$ python3 -q
>>> import numpy as np
>>> from numpy import linalg as LA
>>> np.set_printoptions(suppress=True, linewidth=160)
>>> rnd = lambda a: np.round(a, 2) + 0
>>> E = np.array([[30, 21, -37, -12, 13, -8, -34],
...     [21, 54, -14, 9, 11, 24, 11],
...     [-37, -14, 58, 30, 2, 7, 53],
...     [-12, 9, 30, 33, 27, -7, 32],
...     [13, 11, 2, 27, 55, -38, -9],
...     [-8, 24, 7, -7, -38, 51, 32],
...     [-34, 11, 53, 32, -9, 32, 70]])
>>> left, sv, Vt = LA.svd(E)
>>> print(np.argmax(sv[:-1] / (sv[1:] + 1e-6)) + 1)
4
>>> print(rnd(sv))
[163.31 102.79  81.56   3.35   0.     0.     0.  ]
>>> M2 = left[:, :4] @ np.diag(sv[:4]) @ Vt[:4]
>>> print(rnd(M2))
[[ 30.  21. -37. -12.  13.  -8. -34.]
 [ 21.  54. -14.   9.  11.  24.  11.]
 [-37. -14.  58.  30.   2.   7.  53.]
 [-12.   9.  30.  33.  27.  -7.  32.]
 [ 13.  11.   2.  27.  55. -38.  -9.]
 [ -8.  24.   7.  -7. -38.  51.  32.]
 [-34.  11.  53.  32.  -9.  32.  70.]]
>>> print(LA.matrix_rank(E, rtol=0.05))
3
>>> print(rnd(np.abs(E - M2).max()))
0.0
>>> data = np.load("block18.npy")
>>> print(data)
[[  5   0  -2  -4]
 [  8  -2  -4   0]
 [ 12   3  -9   4]
 [ 11   2 -11   7]
 [ 10   6 -16   2]
 [ 10   7 -18   6]
 [  9  10 -21   3]
 [ 13   7 -18   6]
 [ 13   8 -17   7]
 [ 12   6 -22   5]
 [ 13   4 -24   5]
 [ 10  -1 -23  10]
 [ 11   3 -22  11]
 [  8   4 -19   6]
 [  8   9 -18   1]
 [ 13   5 -23   1]
 [  9   3 -23   0]]
>>> f, v = data[10], data[7]
>>> print(f @ v)
659
>>> p = (f @ v) / (f @ f) * f
>>> print(rnd((v - p) @ f))
0.0
>>> print(np.outer(f, v))
[[ 169   91 -234   78]
 [  52   28  -72   24]
 [-312 -168  432 -144]
 [  65   35  -90   30]]
>>> print(LA.matrix_rank(np.outer(f, v)))
1
>>> m1 = np.load("test16.npy")
>>> print(m1)
[[ 22   5  -9  -4  12   9  10  -6   2  -9]
 [  5  14   4 -17   0  -4   6  12  -6   1]
 [ -9   4  14  -3   6 -14   4  18   2   3]
 [ -4 -17  -3  22   6   3  -4 -12  10  -3]
 [ 12   0   6   6  27  -6  15   9  12  -9]
 [  9  -4 -14   3  -6  14  -4 -18  -2  -3]
 [ 10   6   4  -4  15  -4  11   9   4  -5]
 [ -6  12  18 -12   9 -18   9  27   0   3]
 [  2  -6   2  10  12  -2   4   0   8  -4]
 [ -9   1   3  -3  -9  -3  -5   3  -4   5]]
>>> M2 = m1 / LA.norm(m1, axis=1, keepdims=True)
>>> gram = M2 @ M2.T
>>> print(rnd(LA.norm(M2, axis=1)))
[1. 1. 1. 1. 1. 1. 1. 1. 1. 1.]
>>> print(np.argwhere(np.triu(np.abs(gram) > 0.95, 1)))
[[1 3]
 [2 5]
 [2 7]
 [5 7]]
>>> print((np.abs(gram) > 0.9).astype(int))
[[1 0 0 0 0 0 0 0 0 0]
 [0 1 0 1 0 0 0 0 0 0]
 [0 0 1 0 0 1 0 1 0 0]
 [0 1 0 1 0 0 0 0 0 0]
 [0 0 0 0 1 0 0 0 0 0]
 [0 0 1 0 0 1 0 1 0 0]
 [0 0 0 0 0 0 1 0 0 0]
 [0 0 1 0 0 1 0 1 0 0]
 [0 0 0 0 0 0 0 0 1 0]
 [0 0 0 0 0 0 0 0 0 1]]
>>> evals, V = LA.eigh(m1)
>>> vec = np.array([2, 1, -1, 1, 0, -2, -2, -1, 0, 1])
>>> print(rnd(V * np.maximum(evals, 0) @ V.T))
[[ 22.   5.  -9.  -4.  12.   9.  10.  -6.   2.  -9.]
 [  5.  14.   4. -17.   0.  -4.   6.  12.  -6.   1.]
 [ -9.   4.  14.  -3.   6. -14.   4.  18.   2.   3.]
 [ -4. -17.  -3.  22.   6.   3.  -4. -12.  10.  -3.]
 [ 12.   0.   6.   6.  27.  -6.  15.   9.  12.  -9.]
 [  9.  -4. -14.   3.  -6.  14.  -4. -18.  -2.  -3.]
 [ 10.   6.   4.  -4.  15.  -4.  11.   9.   4.  -5.]
 [ -6.  12.  18. -12.   9. -18.   9.  27.   0.   3.]
 [  2.  -6.   2.  10.  12.  -2.   4.   0.   8.  -4.]
 [ -9.   1.   3.  -3.  -9.  -3.  -5.   3.  -4.   5.]]
>>> print((np.sign(V[:, -1].round(6)) == np.sign(V[0, -1].round(6))).astype(int))
[1 0 0 1 0 1 0 0 0 0]
>>> print(rnd(V * np.abs(evals) @ V.T))
[[ 22.   5.  -9.  -4.  12.   9.  10.  -6.   2.  -9.]
 [  5.  14.   4. -17.   0.  -4.   6.  12.  -6.   1.]
 [ -9.   4.  14.  -3.   6. -14.   4.  18.   2.   3.]
 [ -4. -17.  -3.  22.   6.   3.  -4. -12.  10.  -3.]
 [ 12.   0.   6.   6.  27.  -6.  15.   9.  12.  -9.]
 [  9.  -4. -14.   3.  -6.  14.  -4. -18.  -2.  -3.]
 [ 10.   6.   4.  -4.  15.  -4.  11.   9.   4.  -5.]
 [ -6.  12.  18. -12.   9. -18.   9.  27.   0.   3.]
 [  2.  -6.   2.  10.  12.  -2.   4.   0.   8.  -4.]
 [ -9.   1.   3.  -3.  -9.  -3.  -5.   3.  -4.   5.]]
>>> print(rnd(LA.eigvalsh(m1[1:, 1:])))
[ 0.    0.    0.    0.    0.    0.   24.05 48.22 69.73]
>>> print(LA.matrix_power(m1, 2))
[[ 1052   143  -437   -56   657   437   483  -339   174  -464]
 [  143   759   405  -887   123  -405   379   867  -256    79]
 [ -437   405   887  -367   423  -887   347  1227    76   165]
 [  -56  -887  -367  1112   189   367  -261  -867   450  -190]
 [  657   123   423   189  1512  -423   888   666   624  -474]
 [  437  -405  -887   367  -423   887  -347 -1227   -76  -165]
 [  483   379   347  -261   888  -347   652   666   236  -252]
 [ -339   867  1227  -867   666 -1227   666  1872     0   180]
 [  174  -256    76   450   624   -76   236     0   388  -222]
 [ -464    79   165  -190  -474  -165  -252   180  -222   265]]
>>> M2 = np.array([[1, -1, -3, -1, 3],
...     [0, -2, 3, -2, -3],
...     [-1, -1, -2, -3, -1],
...     [0, 1, -3, 1, 2],
...     [0, -1, -2, 1, 0]])
>>> mat = M2 + M2.T
>>> print(mat)
[[ 2 -1 -4 -1  3]
 [-1 -4  2 -1 -4]
 [-4  2 -4 -6 -3]
 [-1 -1 -6  2  3]
 [ 3 -4 -3  3  0]]
>>> evals, V = LA.eigh(mat)
>>> print(np.abs(V[:, -1]).round(6).argmax())
3
>>> print(rnd(V @ np.diag(evals) @ V.T))
[[ 2. -1. -4. -1.  3.]
 [-1. -4.  2. -1. -4.]
 [-4.  2. -4. -6. -3.]
 [-1. -1. -6.  2.  3.]
 [ 3. -4. -3.  3.  0.]]
>>> print(rnd(V.T @ V))
[[1. 0. 0. 0. 0.]
 [0. 1. 0. 0. 0.]
 [0. 0. 1. 0. 0.]
 [0. 0. 0. 1. 0.]
 [0. 0. 0. 0. 1.]]
>>> print(rnd(LA.eigvalsh(mat + -2 * np.eye(5))))
[-11.3   -8.38  -3.64   1.09   8.23]
>>> print(rnd(LA.svd(mat, compute_uv=False)))
[10.23  9.3   6.38  3.09  1.64]
>>> print(rnd(evals.sum()), np.trace(mat))
-4.0 -4
>>> print(rnd(np.abs(V[:, -1])))
[0.39 0.28 0.48 0.52 0.52]
>>> print(rnd(LA.eigvalsh(mat @ mat)))
[  2.68   9.54  40.74  86.41 104.63]
>>> print(np.unique(evals.round(6) + 0, return_counts=True)[1])
[1 1 1 1 1]
>>> print(rnd(V.T @ mat @ V))
[[-9.3   0.    0.    0.    0.  ]
 [ 0.   -6.38  0.    0.    0.  ]
 [ 0.    0.   -1.64  0.    0.  ]
 [ 0.    0.    0.    3.09  0.  ]
 [ 0.    0.    0.    0.   10.23]]
>>> print([round(float(LA.det(mat[:i, :i])), 2) + 0 for i in range(1, 6)])
[2.0, -9.0, 108.0, 792.0, -3070.0]
>>> X = np.load("sample19.npy")
>>> print(X)
[[-2 -3 -2 -3 -2 -3]
 [-1  0 -1  0 -1  0]
 [ 1  2  1  2  1  2]
 [-2 -3 -2 -3 -2 -3]
 [-1  0 -1  0 -1  0]
 [ 1  2  1  2  1  2]]
>>> f, v = X[4], X[0]
>>> print(f @ f)
3
>>> print(f @ v)
6
>>> p = (f @ v) / (f @ f) * f
>>> print((v - p) @ f)
0.0
>>> print(rnd(LA.norm(f + v) ** 2 + LA.norm(f - v) ** 2))
84.0
>>> print(LA.matrix_rank(np.outer(f, v)))
1
>>> left, sv, Vt = LA.svd(X)
>>> print(np.argmax(sv[:-1] / (sv[1:] + 1e-6)) + 1)
2
>>> print(rnd(sv))
[10.46  2.15  0.    0.    0.    0.  ]
>>> M2 = left[:, :2] @ np.diag(sv[:2]) @ Vt[:2]
>>> print(LA.matrix_rank(M2))
2
>>> print(rnd(LA.norm(X - M2, 2)), rnd(sv[2]))
0.0 0.0
>>> print(rnd(np.abs(X - M2).max()))
0.0
>>> left, sv, Vt = LA.svd(X, full_matrices=False)
>>> print(rnd(left.T @ left))
[[1. 0. 0. 0. 0. 0.]
 [0. 1. 0. 0. 0. 0.]
 [0. 0. 1. 0. 0. 0.]
 [0. 0. 0. 1. 0. 0.]
 [0. 0. 0. 0. 1. 0.]
 [0. 0. 0. 0. 0. 1.]]
>>> print(rnd(np.sqrt((sv ** 2).sum())), rnd(LA.norm(X)))
10.68 10.68
>>> print(left.shape, sv.shape, Vt.shape)
(6, 6) (6,) (6, 6)
>>> print(np.allclose(left * sv @ Vt, X))
True
>>> print(rnd(sv))
[10.46  2.15  0.    0.    0.    0.  ]
>>> print(np.abs(left[:, 0]).round(6).argmax())
0
>>> print(rnd(sv / sv[0]))
[1.   0.21 0.   0.   0.   0.  ]
>>> gram = X.T @ X
>>> print(gram)
[[12 16 12 16 12 16]
 [16 26 16 26 16 26]
 [12 16 12 16 12 16]
 [16 26 16 26 16 26]
 [12 16 12 16 12 16]
 [16 26 16 26 16 26]]
>>> print(rnd(LA.svd(X, compute_uv=False) ** 2))
[109.39   4.61   0.     0.     0.     0.  ]
>>> vec = np.array([1, 1, -2, -3, -1, 2])
>>> h = np.maximum(X @ vec, 0)
>>> print(rnd(np.tanh(X @ vec)))
[ 1.    0.96 -0.96  1.    0.96 -0.96]
>>> W0 = np.loadtxt("w.csv", delimiter=",")
>>> print(W0)
[[ 0.07  5.56 -0.09  0.17 -4.93 -4.24  5.01]
 [ 0.02 -5.48  1.18 -0.23  2.96  2.56 -5.45]
 [ 3.27 -1.12  0.99 -2.62 -0.71 -2.55  0.41]
 [ 0.35  5.56  1.2   0.18 -6.45 -5.96  4.28]
 [ 2.58 -1.38 -1.45 -2.39  2.72  0.94  1.65]
 [ 2.18 -4.75  3.12 -1.42 -0.64 -2.2  -5.09]
 [-2.89 -1.51  0.68  2.48  0.7   2.05 -4.01]
 [ 2.72 -1.34 -0.19 -2.33  0.8  -0.66  0.99]
 [-3.75  0.39  3.03  3.6  -4.15 -1.69 -4.48]
 [ 1.62  0.78  0.74 -1.21 -2.05 -2.58  1.24]
 [ 4.42 -0.3  -0.64 -3.61  0.73 -1.84  3.  ]
 [-2.31  1.34  2.71  2.55 -4.36 -2.91 -2.28]
 [ 4.72 -3.26  1.25 -3.82  0.47 -2.48 -0.09]
 [-4.63  0.43 -0.44  3.6   1.07  3.57 -2.3 ]
 [-3.12  1.22 -0.98  2.56  0.67  2.58 -0.36]]
>>> left, sv, Vt = LA.svd(W0)
>>> print(np.argmax(sv[:-1] / (sv[1:] + 1e-6)) + 1)
3
>>> print(rnd(sv))
[19.17 16.92 12.53  0.43  0.36  0.26  0.17]
>>> M2 = left[:, :3] @ np.diag(sv[:3]) @ Vt[:3]
>>> print(rnd(LA.norm(W0 - M2, 2)), rnd(sv[3]))
0.43 0.43
>>> print(rnd(LA.norm(W0 - M2) / LA.norm(W0)))
0.02
>>> print(LA.matrix_rank(W0, rtol=0.05))
3
>>> print(LA.matrix_rank(M2))
3
>>> vec = np.array([-7, 3, 5, 3, 4, -6, 1])
>>> rhs = W0 @ vec
>>> print(rnd(LA.lstsq(W0, rhs)[0]))
[-7.  3.  5.  3.  4. -6.  1.]
>>> print(rnd(LA.pinv(W0) @ W0))
[[1. 0. 0. 0. 0. 0. 0.]
 [0. 1. 0. 0. 0. 0. 0.]
 [0. 0. 1. 0. 0. 0. 0.]
 [0. 0. 0. 1. 0. 0. 0.]
 [0. 0. 0. 0. 1. 0. 0.]
 [0. 0. 0. 0. 0. 1. 0.]
 [0. 0. 0. 0. 0. 0. 1.]]
>>> print(rnd(LA.solve(W0.T @ W0, W0.T @ rhs)))
[-7.  3.  5.  3.  4. -6.  1.]
>>> rng = np.random.default_rng(95)
>>> rhs = rhs + 0.02 * rng.normal(size=15)
>>> print(rnd(rhs))
[ 26.98 -20.34 -16.25  35.01 -29.74 -12.59  13.05 -22.84  42.44  -0.43 -28.91  39.13 -31.41  22.88  15.13]
>>> b, *_ = LA.lstsq(W0, rhs)
>>> print(rnd(b))
[-6.98  3.1   4.98  2.93  4.01 -5.99  0.91]
>>> print(rnd(LA.norm(rhs - W0 @ b)))
0.06
>>> print(b.round())
[-7.  3.  5.  3.  4. -6.  1.]
>>> Q, R = LA.qr(W0)
>>> print(rnd(Q.T @ Q))
[[1. 0. 0. 0. 0. 0. 0.]
 [0. 1. 0. 0. 0. 0. 0.]
 [0. 0. 1. 0. 0. 0. 0.]
 [0. 0. 0. 1. 0. 0. 0.]
 [0. 0. 0. 0. 1. 0. 0.]
 [0. 0. 0. 0. 0. 1. 0.]
 [0. 0. 0. 0. 0. 0. 1.]]
>>> print(rnd(Q @ R))
[[ 0.07  5.56 -0.09  0.17 -4.93 -4.24  5.01]
 [ 0.02 -5.48  1.18 -0.23  2.96  2.56 -5.45]
 [ 3.27 -1.12  0.99 -2.62 -0.71 -2.55  0.41]
 [ 0.35  5.56  1.2   0.18 -6.45 -5.96  4.28]
 [ 2.58 -1.38 -1.45 -2.39  2.72  0.94  1.65]
 [ 2.18 -4.75  3.12 -1.42 -0.64 -2.2  -5.09]
 [-2.89 -1.51  0.68  2.48  0.7   2.05 -4.01]
 [ 2.72 -1.34 -0.19 -2.33  0.8  -0.66  0.99]
 [-3.75  0.39  3.03  3.6  -4.15 -1.69 -4.48]
 [ 1.62  0.78  0.74 -1.21 -2.05 -2.58  1.24]
 [ 4.42 -0.3  -0.64 -3.61  0.73 -1.84  3.  ]
 [-2.31  1.34  2.71  2.55 -4.36 -2.91 -2.28]
 [ 4.72 -3.26  1.25 -3.82  0.47 -2.48 -0.09]
 [-4.63  0.43 -0.44  3.6   1.07  3.57 -2.3 ]
 [-3.12  1.22 -0.98  2.56  0.67  2.58 -0.36]]
>>> print(rnd(np.trace(Q @ Q.T)))
7.0
>>> print(Q.shape, R.shape)
(15, 7) (7, 7)
>>> Q, V = LA.qr(W0[:, :5])[0], LA.qr(W0[:, 5:])[0]
>>> sv = LA.svd(Q.T @ V, compute_uv=False)
>>> print(rnd(LA.norm(Q @ Q.T - V @ V.T, 2)))
1.0
>>> print((sv > 0.9).sum())
2
>>> M = np.load("run19.npy")
>>> print(M)
[[ 5  5 -1  3  2  3  2  5]
 [ 5  5 -1  3  2  3  2  5]
 [ 3  3 -3  1  0  1  0  3]
 [ 3  3 -3  1  0  1  0  3]
 [ 3  3 -3  1  0  1  0  3]
 [ 3  3 -3  1  0  1  0  3]]
>>> def softmax(z):
...     e = np.exp(z - z.max(axis=-1, keepdims=True))
...     return e / e.sum(axis=-1, keepdims=True)
... 
>>> print(rnd(softmax(M[3])))
[0.3  0.3  0.   0.04 0.01 0.04 0.01 0.3 ]
>>> print(rnd(softmax(M[3] + 5)))
[0.3  0.3  0.   0.04 0.01 0.04 0.01 0.3 ]
>>> att = M @ M.T / np.sqrt(8)
>>> print(rnd(softmax(att + np.triu(np.full(att.shape, -np.inf), 1))))
[[1.  0.  0.  0.  0.  0. ]
 [0.5 0.5 0.  0.  0.  0. ]
 [0.5 0.5 0.  0.  0.  0. ]
 [0.5 0.5 0.  0.  0.  0. ]
 [0.5 0.5 0.  0.  0.  0. ]
 [0.5 0.5 0.  0.  0.  0. ]]
>>> print(rnd(softmax(att)[3] @ M))
[ 4.99  4.99 -1.01  2.99  1.99  2.99  1.99  4.99]
>>> print(softmax(att).round(6).argmax(axis=1))
[0 0 0 0 0 0]
>>> print(rnd(LA.norm(M, 2) / LA.norm(M)))
0.97
>>> print([round(float(x), 2) for x in LA.svd(M, compute_uv=False)[:3]])
[18.25, 4.8, 0.0]
>>> feats = np.load("case9.npy")
>>> print(feats)
[[-7.87  4.49 -3.24 -1.46]
 [ 7.44 -2.98 -8.38  3.92]
 [ 1.89 -2.37  6.67  1.38]
 [-1.63  0.08  0.46  3.17]
 [-7.88  2.92 10.28 -0.86]
 [-3.71  6.46 -2.22 -2.6 ]
 [ 4.36 -3.63 -0.69 -2.59]
 [ 3.98 -3.79 -0.08  6.22]
 [-5.41  4.66 -1.73 -3.53]
 [ 1.42  6.91  9.35  0.1 ]
 [-5.43  1.34 -5.75 -8.08]
 [-4.07 -5.32 -1.67  3.  ]
 [-0.03  1.42  0.02  1.  ]
 [-1.04 -1.25 -2.11 -1.54]
 [ 0.95 -2.96 -0.12 -5.63]
 [-0.22 -3.83  0.14 -1.63]
 [ 4.47  2.84  2.86  2.33]
 [-5.84 -2.28  1.48 -2.59]
 [-1.3  -0.33 -7.35  2.49]
 [-2.83  6.92  4.09  1.25]
 [-1.36 -0.61 -0.73  1.13]]
>>> d = LA.norm(feats[:, None] - feats[None], axis=-1)
>>> print(rnd(d[:5, :5]))
[[ 0.   18.59 15.77  9.67 13.62]
 [18.59  0.   16.25 13.05 25.31]
 [15.77 16.25  0.    7.76 11.89]
 [ 9.67 13.05  7.76  0.   12.64]
 [13.62 25.31 11.89 12.64  0.  ]]
>>> Ac = (feats - feats.mean(axis=0)) / feats.std(axis=0)
>>> print(np.argwhere(np.abs(Ac) > 2))
[[ 1  0]
 [ 4  2]
 [ 9  2]
 [10  3]]
>>> b = LA.lstsq(np.delete(Ac, 1, axis=1), Ac[:, 1])[0]
>>> print(np.abs(b).argmax())
0
>>> print(rnd(1 - np.var(Ac[:, 1] - np.delete(Ac, 1, axis=1) @ b)))
0.22
